In [1]: import numpy as np

In [2]: import numpy.linalg as la

In [3]: np.set_printoptions(suppress=True, linewidth=120)

In [4]: E = np.loadtxt("dump.csv", delimiter=",")

In [5]: print(E)
[[1.    0.9   0.81  0.729 0.656 0.59 ]
 [0.9   1.    0.9   0.81  0.729 0.656]
 [0.81  0.9   1.    0.9   0.81  0.729]
 [0.729 0.81  0.9   1.    0.9   0.81 ]
 [0.656 0.729 0.81  0.9   1.    0.9  ]
 [0.59  0.656 0.729 0.81  0.9   1.   ]]

In [6]: rng = np.random.default_rng(12)

In [7]: lab = rng.permutation(6)

In [8]: print(lab)
[1 3 2 5 4 0]

In [9]: out = E[lab][:, lab]

In [10]: print(np.round(np.sort(np.abs(la.eigvals(out))), 3))
[0.056 0.07  0.103 0.198 0.621 4.951]

In [11]: print(round(float(la.det(out)), 3), np.round(la.det(E[lab]), 3))
0.0 -0.0

In [12]: print(np.diag(out))
[1. 1. 1. 1. 1. 1.]

In [13]: print(np.allclose(out, E))
False

In [14]: print(E.ravel(order="F"))
[1.    0.9   0.81  0.729 0.656 0.59  0.9   1.    0.9   0.81  0.729 0.656 0.81  0.9   1.    0.9   0.81  0.729 0.729
 0.81  0.9   1.    0.9   0.81  0.656 0.729 0.81  0.9   1.    0.9   0.59  0.656 0.729 0.81  0.9   1.   ]

In [15]: blk = E.reshape(6, 2, -1)

In [16]: print(np.round(np.einsum("ihd,ihd->ih", blk, blk), 3))
[[2.466 1.31 ]
 [2.62  1.618]
 [2.466 1.998]
 [1.998 2.466]
 [1.618 2.62 ]
 [1.31  2.466]]

In [17]: print(blk.transpose(1, 0, 2))
[[[1.    0.9   0.81 ]
  [0.9   1.    0.9  ]
  [0.81  0.9   1.   ]
  [0.729 0.81  0.9  ]
  [0.656 0.729 0.81 ]
  [0.59  0.656 0.729]]

 [[0.729 0.656 0.59 ]
  [0.81  0.729 0.656]
  [0.9   0.81  0.729]
  [1.    0.9   0.81 ]
  [0.9   1.    0.9  ]
  [0.81  0.9   1.   ]]]

In [18]: print(blk.shape)
(6, 2, 3)
